$ python -q
>>> import numpy as np
>>> np.set_printoptions(precision=1, suppress=True, linewidth=160)
>>> def tidy(a):
...     return np.round(a, 1) + 0
... 
>>> Y = np.array([[1, 1, 2, -2, -2],
...     [-1, -1, 1, -1, 0],
...     [1, -2, 1, 1, -1],
...     [-2, 2, 1, 2, 2],
...     [-1, 2, 0, -2, -2]])
>>> K = Y - Y.T
>>> K
array([[ 0,  2,  1,  0, -1],
       [-2,  0,  3, -3, -2],
       [-1, -3,  0,  0, -1],
       [ 0,  3,  0,  0,  4],
       [ 1,  2,  1, -4,  0]])
>>> vec = np.array([3, 3, 3, 2, 0])
>>> tidy(np.linalg.det(K))
np.float64(0.0)
>>> vec @ K @ vec
np.int64(0)
>>> tidy(np.linalg.eigvals(K).real)
array([0., 0., 0., 0., 0.])
>>> Q = np.linalg.solve(np.eye(5) - K, np.eye(5) + K)
>>> tidy(np.linalg.det(Q))
np.float64(1.0)
>>> rng = np.random.default_rng(953739)
>>> labels = rng.permutation(5)
>>> labels
array([0, 3, 2, 4, 1])
>>> Y = K[labels][:, labels]
>>> Y
array([[ 0,  0,  1, -1,  2],
       [ 0,  0,  0,  4,  3],
       [-1,  0,  0, -1, -3],
       [ 1, -4,  1,  0,  2],
       [-2, -3,  3, -2,  0]])
>>> tidy(np.sort(np.abs(np.linalg.eigvals(Y))))
array([0. , 2.5, 2.5, 6.2, 6.2])
>>> C2 = K.T @ K
>>> np.allclose(C2, C2.T)
True
>>> (K @ K.T).shape
(5, 5)
>>> tidy(np.linalg.eigvalsh(C2)[::-1])
array([38.9, 38.9,  6.1,  6.1,  0. ])
>>> rk = np.linalg.matrix_rank(K)
>>> rk
np.int64(4)
>>> null = np.linalg.svd(K)[2][rk:].T
>>> np.linalg.matrix_rank(K.T @ K), np.linalg.matrix_rank(K @ K.T)
(np.int64(4), np.int64(4))
>>> tidy(null @ null.T)
array([[ 0.3, -0.2,  0.4,  0.1,  0.1],
       [-0.2,  0.1, -0.2, -0.1, -0.1],
       [ 0.4, -0.2,  0.5,  0.1,  0.1],
       [ 0.1, -0.1,  0.1,  0. ,  0. ],
       [ 0.1, -0.1,  0.1,  0. ,  0. ]])
>>> tidy(K @ null)
array([[0.],
       [0.],
       [0.],
       [0.],
       [0.]])
>>> tidy(null[:, 0] / null[np.abs(null[:, 0]).round(6).argmax(), 0])
array([ 0.8, -0.4,  1. ,  0.3,  0.3])
>>> np.allclose(K @ null, 0)
True
>>> [int(np.linalg.matrix_rank(np.delete(K, i, axis=0))) for i in range(5)]
[4, 4, 4, 4, 4]
>>> M = np.loadtxt("out19.csv", delimiter=",")
>>> M
array([[13.,  6., 11.,  6.,  5.,  6.,  4.,  6.,  8.],
       [ 6.,  5.,  4.,  5.,  4.,  1.,  2.,  3.,  4.],
       [11.,  4., 10.,  4.,  3.,  6.,  4.,  5.,  6.],
       [ 6.,  5.,  4.,  5.,  4.,  1.,  2.,  3.,  4.],
       [ 5.,  4.,  3.,  4.,  5.,  0.,  0.,  2.,  6.],
       [ 6.,  1.,  6.,  1.,  0.,  5.,  2.,  3.,  2.],
       [ 4.,  2.,  4.,  2.,  0.,  2.,  4.,  2.,  0.],
       [ 6.,  3.,  5.,  3.,  2.,  3.,  2.,  3.,  3.],
       [ 8.,  4.,  6.,  4.,  6.,  2.,  0.,  3.,  9.]])
>>> Uu, s, VT = np.linalg.svd(M)
>>> tidy(s)
array([42. , 10.3,  5.4,  1.4,  0. ,  0. ,  0. ,  0. ,  0. ])
>>> np.argmax(s[:-1] / (s[1:] + 1e-6)) + 1
np.int64(4)
>>> Y = Uu[:, :4] @ np.diag(s[:4]) @ VT[:4]
>>> tidy(np.linalg.norm(M - Y) / np.linalg.norm(M))
np.float64(0.0)
>>> tidy(Y)
array([[13.,  6., 11.,  6.,  5.,  6.,  4.,  6.,  8.],
       [ 6.,  5.,  4.,  5.,  4.,  1.,  2.,  3.,  4.],
       [11.,  4., 10.,  4.,  3.,  6.,  4.,  5.,  6.],
       [ 6.,  5.,  4.,  5.,  4.,  1.,  2.,  3.,  4.],
       [ 5.,  4.,  3.,  4.,  5.,  0.,  0.,  2.,  6.],
       [ 6.,  1.,  6.,  1.,  0.,  5.,  2.,  3.,  2.],
       [ 4.,  2.,  4.,  2.,  0.,  2.,  4.,  2.,  0.],
       [ 6.,  3.,  5.,  3.,  2.,  3.,  2.,  3.,  3.],
       [ 8.,  4.,  6.,  4.,  6.,  2.,  0.,  3.,  9.]])
>>> C2 = M.T @ M
>>> np.diag(C2)
array([539., 148., 375., 148., 131., 116.,  64., 114., 262.])
>>> (M @ M.T).shape
(9, 9)
>>> np.linalg.matrix_rank(C2)
np.int64(4)
>>> np.trace(C2), (M ** 2).sum()
(np.float64(1897.0), np.float64(1897.0))
>>> tidy(np.linalg.svd(M, compute_uv=False) ** 2)
array([1760. ,  106.4,   28.6,    1.9,    0. ,    0. ,    0. ,    0. ,    0. ])
>>> Uu, s, VT = np.linalg.svd(M)
>>> vecs = VT[:(s > 1e-8).sum()]
>>> vec = M[0] + 3 * M[1] + rng.integers(2) * np.eye(9)[0]
>>> vec
array([31., 21., 23., 21., 17.,  9., 10., 15., 20.])
>>> tidy(vecs.T @ vecs)
array([[ 0.3,  0.1,  0.3,  0.1,  0.1,  0.2,  0.1,  0.2,  0.2],
       [ 0.1,  0.4, -0.1,  0.4,  0.2, -0.1,  0. ,  0.2, -0.1],
       [ 0.3, -0.1,  0.4, -0.1,  0. ,  0.2,  0.3,  0.1,  0.2],
       [ 0.1,  0.4, -0.1,  0.4,  0.2, -0.1,  0. ,  0.2, -0.1],
       [ 0.1,  0.2,  0. ,  0.2,  0.3, -0.2, -0.1,  0. ,  0.3],
       [ 0.2, -0.1,  0.2, -0.1, -0.2,  0.5, -0.2,  0.2, -0.1],
       [ 0.1,  0. ,  0.3,  0. , -0.1, -0.2,  0.8, -0.1, -0.1],
       [ 0.2,  0.2,  0.1,  0.2,  0. ,  0.2, -0.1,  0.2, -0.1],
       [ 0.2, -0.1,  0.2, -0.1,  0.3, -0.1, -0.1, -0.1,  0.7]])
>>> tidy(np.diag(vecs.T @ vecs))
array([0.3, 0.4, 0.4, 0.4, 0.3, 0.5, 0.8, 0.2, 0.7])
>>> labels = rng.permutation(9)
>>> labels
array([5, 1, 0, 4, 6, 7, 8, 2, 3])
>>> Y = M[labels][:, labels]
>>> Y
array([[ 5.,  1.,  6.,  0.,  2.,  3.,  2.,  6.,  1.],
       [ 1.,  5.,  6.,  4.,  2.,  3.,  4.,  4.,  5.],
       [ 6.,  6., 13.,  5.,  4.,  6.,  8., 11.,  6.],
       [ 0.,  4.,  5.,  5.,  0.,  2.,  6.,  3.,  4.],
       [ 2.,  2.,  4.,  0.,  4.,  2.,  0.,  4.,  2.],
       [ 3.,  3.,  6.,  2.,  2.,  3.,  3.,  5.,  3.],
       [ 2.,  4.,  8.,  6.,  0.,  3.,  9.,  6.,  4.],
       [ 6.,  4., 11.,  3.,  4.,  5.,  6., 10.,  4.],
       [ 1.,  5.,  6.,  4.,  2.,  3.,  4.,  4.,  5.]])
>>> tidy(np.sort(np.abs(np.linalg.eigvals(Y))))
array([ 0. ,  0. ,  0. ,  0. ,  0. ,  1.4,  5.4, 10.3, 42. ])
>>> tidy(np.linalg.det(Y)), tidy(np.linalg.det(M[labels]))
(np.float64(0.0), np.float64(0.0))
>>> np.allclose(Y, M)
False
>>> vals, vecs = np.linalg.eigh(M)
>>> (vals > 1e-8).sum(), (vals < -1e-8).sum()
(np.int64(4), np.int64(0))
>>> tidy(vecs.T @ M @ vecs)
array([[ 0. ,  0. ,  0. ,  0. ,  0. ,  0. ,  0. ,  0. ,  0. ],
       [ 0. ,  0. ,  0. ,  0. ,  0. ,  0. ,  0. ,  0. ,  0. ],
       [ 0. ,  0. ,  0. ,  0. ,  0. ,  0. ,  0. ,  0. ,  0. ],
       [ 0. ,  0. ,  0. ,  0. ,  0. ,  0. ,  0. ,  0. ,  0. ],
       [ 0. ,  0. ,  0. ,  0. ,  0. ,  0. ,  0. ,  0. ,  0. ],
       [ 0. ,  0. ,  0. ,  0. ,  0. ,  1.4,  0. ,  0. ,  0. ],
       [ 0. ,  0. ,  0. ,  0. ,  0. ,  0. ,  5.4,  0. ,  0. ],
       [ 0. ,  0. ,  0. ,  0. ,  0. ,  0. ,  0. , 10.3,  0. ],
       [ 0. ,  0. ,  0. ,  0. ,  0. ,  0. ,  0. ,  0. , 42. ]])
>>> tidy(np.abs(vecs[:, -1]))
array([0.6, 0.3, 0.5, 0.3, 0.2, 0.2, 0.2, 0.3, 0.4])
>>> tidy(vals)
array([ 0. ,  0. ,  0. ,  0. ,  0. ,  1.4,  5.4, 10.3, 42. ])
>>> tidy(np.linalg.eigvalsh(M @ M))
array([   0. ,    0. ,    0. ,    0. ,    0. ,    1.9,   28.6,  106.4, 1760. ])
>>> tidy(np.linalg.eigvalsh(M + -2 * np.eye(9)))
array([-2. , -2. , -2. , -2. , -2. , -0.6,  3.4,  8.3, 40. ])
>>> tidy(vals.sum()), np.trace(M)
(np.float64(59.0), np.float64(59.0))
